% python3 -q
>>> import numpy as np
>>> np.set_printoptions(precision=2, suppress=True, linewidth=120, legacy="1.25")
>>> rd = lambda a: np.round(a, 2) + 0
>>> other = np.array([[-3]])
>>> Z = np.array([[0]])
>>> E = np.block([[other, np.array([[1]])], [np.zeros((1, 1)), Z]])
>>> E
array([[-3.,  1.],
       [ 0.,  0.]])
>>> E.ravel(order="F")
array([-3.,  0.,  1.,  0.])
>>> E.reshape(-1, 2)
array([[-3.,  1.],
       [ 0.,  0.]])
>>> blk = E.reshape(2, 2, -1)
>>> np.einsum("ihd,ihd->ih", blk, blk)
array([[9., 1.],
       [0., 0.]])
>>> blk[:, 0]
array([[-3.],
       [ 0.]])
>>> rd(np.linalg.matrix_power(E - np.diag(np.diag(E)), 2))
array([[0., 0.],
       [0., 0.]])
>>> [int(np.linalg.matrix_rank(np.linalg.matrix_power(E, p))) for p in range(1, 3)]
[1, 1]
>>> rd(np.sort(np.linalg.eigvals(E)))
array([-3.,  0.])
>>> np.prod(np.diag(E)), rd(np.linalg.det(E))
(-0.0, 0.0)
>>> E.sum(axis=0)
array([-3.,  1.])
>>> np.count_nonzero(E)
2
>>> rd(np.linalg.norm(E))
3.16
>>> np.linalg.matrix_rank(E)
1
>>> E.shape
(2, 2)
>>> np.unravel_index(np.abs(E).argmax(), E.shape)
(0, 0)
>>> r = np.linalg.matrix_rank(E)
>>> r
1
>>> N = np.linalg.svd(E)[2][r:].T
>>> np.linalg.matrix_rank(E.T @ E), np.linalg.matrix_rank(E @ E.T)
(1, 1)
>>> np.allclose(E @ N, 0)
True
>>> [int(np.linalg.matrix_rank(E[:, :j + 1])) for j in range(2)]
[1, 1]
>>> m1 = np.loadtxt("sample1.csv", delimiter=",")
>>> rd(m1)
array([[ 2.34, -0.15,  1.87],
       [ 1.46,  2.01, -1.68],
       [ 1.17, -2.22, -1.64]])
>>> rd(np.linalg.pinv(m1))
array([[ 0.26,  0.16,  0.13],
       [-0.02,  0.22, -0.25],
       [ 0.21, -0.19, -0.18]])
>>> rd(np.linalg.svd(m1, compute_uv=False))
array([3., 3., 3.])
>>> rd(m1 @ m1.T)
array([[9., 0., 0.],
       [0., 9., 0.],
       [0., 0., 9.]])
>>> M = np.minimum.outer(np.arange(1, 5), np.arange(1, 5)) * -3
>>> M
array([[ -3,  -3,  -3,  -3],
       [ -3,  -6,  -6,  -6],
       [ -3,  -6,  -9,  -9],
       [ -3,  -6,  -9, -12]])
>>> ev, V = np.linalg.eigh(M)
>>> rd(ev.sum()), np.trace(M)
(-30.0, -30)
>>> rd(V.T @ M @ V)
array([[-24.87,   0.  ,   0.  ,   0.  ],
       [  0.  ,  -3.  ,   0.  ,   0.  ],
       [  0.  ,   0.  ,  -1.28,   0.  ],
       [  0.  ,   0.  ,   0.  ,  -0.85]])
>>> rd(np.linalg.svd(M, compute_uv=False))
array([24.87,  3.  ,  1.28,  0.85])
>>> rd(ev)
array([-24.87,  -3.  ,  -1.28,  -0.85])
>>> rd(V.T @ V)
array([[1., 0., 0., 0.],
       [0., 1., 0., 0.],
       [0., 0., 1., 0.],
       [0., 0., 0., 1.]])
>>> rd(np.linalg.eigvalsh(M @ M))
array([  0.72,   1.63,   9.  , 618.65])
>>> (ev > 1e-8).sum(), (ev < -1e-8).sum()
(0, 4)
>>> ev, V = np.linalg.eig(M)
>>> rd(M @ V[:, 0] - ev[0] * V[:, 0])
array([0., 0., 0., 0.])
>>> rd(ev)
array([-24.87,  -3.  ,  -1.28,  -0.85])
>>> rd(np.sort(np.linalg.eigvals(M.T)))
array([-24.87,  -3.  ,  -1.28,  -0.85])
>>> rd(np.prod(ev))
81.0
>>> u = np.array([9, 8, 9, 0])
>>> other = M + np.outer(u, np.eye(4)[2])
>>> np.linalg.matrix_rank(np.linalg.inv(other) - np.linalg.inv(M), tol=1e-8)
1
>>> mat = np.load("mat.npy")
>>> mat
array([[ 0,  4,  8],
       [ 7,  3,  7],
       [ 6, -4, -8],
       [ 5, -5, -3],
       [ 6, -4,  8]])
>>> Q, R = np.linalg.qr(mat)
>>> Q.shape, R.shape
((5, 3), (3, 3))
>>> rd(np.abs(np.diag(R)))
array([12.08,  7.97, 11.87])
>>> hat = mat @ np.linalg.solve(mat.T @ mat, mat.T)
>>> rd(np.linalg.eigvalsh(hat))
array([0., 0., 1., 1., 1.])
>>> np.allclose(hat @ hat, hat)
True
>>> rd(hat @ mat[:, 2])
array([ 8.,  7., -8., -3.,  8.])
>>> rd((np.eye(5) - hat) @ mat)
array([[0., 0., 0.],
       [0., 0., 0.],
       [0., 0., 0.],
       [0., 0., 0.],
       [0., 0., 0.]])
>>> x0 = np.array([0, 3, 0])
>>> rhs = mat @ x0
>>> rd(np.linalg.solve(mat.T @ mat, mat.T @ rhs))
array([0., 3., 0.])
>>> rd(np.linalg.lstsq(mat, rhs)[0])
array([0., 3., 0.])
>>> rng = np.random.default_rng(45)
>>> rhs = rhs + 0.05 * rng.normal(size=5)
>>> rd(rhs)
array([ 11.98,   8.97, -11.99, -14.96, -12.01])
>>> c, *_ = np.linalg.lstsq(mat, rhs)
>>> c.round()
array([-0.,  3., -0.])
>>> rd(mat.T @ (rhs - mat @ c))
array([0., 0., 0.])
>>> rd(c)
array([0.  , 2.99, 0.  ])
>>> rd(np.linalg.norm(rhs - mat @ c))
0.03
>>> other = np.c_[mat[:, :2] @ np.array([[0, -2], [0, 0]]), np.array([-1, -3, -3, -3, 1])]
>>> other
array([[  0,   0,  -1],
       [  0, -14,  -3],
       [  0, -12,  -3],
       [  0, -10,  -3],
       [  0, -12,   1]])
>>> rd(np.linalg.norm(np.linalg.qr(mat)[0].T @ other, axis=0) ** 2 / ((other ** 2).sum(axis=0) + 1e-12))
array([0.  , 1.  , 0.82])
>>> F = np.array([[-1, 0, -2, -1],
...     [2, -4, 0, -2],
...     [-1, 0, -2, -1],
...     [0, 2, 2, 2],
...     [0, 0, 0, 0]])
>>> # rows 0 and 2 are equal
>>> r = np.linalg.matrix_rank(F)
>>> r
2
>>> N = np.linalg.svd(F)[2][r:].T
>>> np.linalg.matrix_rank(F.T @ F), np.linalg.matrix_rank(F @ F.T)
(2, 2)
>>> np.allclose(F @ N, 0)
True
>>> [int(np.linalg.matrix_rank(np.delete(F, i, axis=0))) for i in range(5)]
[2, 2, 2, 2, 2]
>>> left, sv, Vh = np.linalg.svd(F)
>>> V = Vh[:(sv > 1e-8).sum()]
>>> x0 = F[3] + 4 * F[4] + rng.integers(2) * np.eye(4)[2]
>>> x0
array([0., 2., 2., 2.])
>>> rd(np.diag(V.T @ V))
array([0.33, 0.67, 0.67, 0.33])
>>> np.allclose(V.T @ V @ x0, x0)
True
>>> np.linalg.matrix_rank(np.vstack([F, x0]))
2
>>> rd(V.T @ V)
array([[ 0.33, -0.33,  0.33,  0.  ],
       [-0.33,  0.67,  0.  ,  0.33],
       [ 0.33,  0.  ,  0.67,  0.33],
       [ 0.  ,  0.33,  0.33,  0.33]])
>>> np.abs(np.diag(np.linalg.qr(F)[1])) > 1e-9
array([ True,  True, False, False])
>>> np.unique(F.round(6), axis=0).shape
(4, 4)
>>> rd(F @ np.linalg.pinv(F) @ F)
array([[-1.,  0., -2., -1.],
       [ 2., -4.,  0., -2.],
       [-1.,  0., -2., -1.],
       [ 0.,  2.,  2.,  2.],
       [ 0.,  0.,  0.,  0.]])
>>> np.linalg.lstsq(F[:-1].T, F[-1])[2]
2
>>> K = np.array([[3, -2, 5, 0, 0],
...     [5, 3, 3, 0, 0],
...     [1, -5, -4, 0, 0],
...     [0, 0, 0, 4, -4],
...     [0, 0, 0, -1, 5]])
>>> np.einsum("ii->", K)
11
>>> rd(np.linalg.det(K.T))
-2832.0
>>> rd(np.poly(K))
array([    1.,   -11.,    39.,   100., -1513.,  2832.])
>>> rd(np.linalg.det(2 * K)), rd(np.linalg.det(K))
(-90624.0, -2832.0)
>>> np.kron(np.eye(2, dtype=int), K)
array([[ 3, -2,  5,  0,  0,  0,  0,  0,  0,  0],
       [ 5,  3,  3,  0,  0,  0,  0,  0,  0,  0],
       [ 1, -5, -4,  0,  0,  0,  0,  0,  0,  0],
       [ 0,  0,  0,  4, -4,  0,  0,  0,  0,  0],
       [ 0,  0,  0, -1,  5,  0,  0,  0,  0,  0],
       [ 0,  0,  0,  0,  0,  3, -2,  5,  0,  0],
       [ 0,  0,  0,  0,  0,  5,  3,  3,  0,  0],
       [ 0,  0,  0,  0,  0,  1, -5, -4,  0,  0],
       [ 0,  0,  0,  0,  0,  0,  0,  0,  4, -4],
       [ 0,  0,  0,  0,  0,  0,  0,  0, -1,  5]])
>>> K.sum(axis=1)
array([ 6, 11, -8,  0,  4])
>>> np.linalg.matrix_rank(K)
5
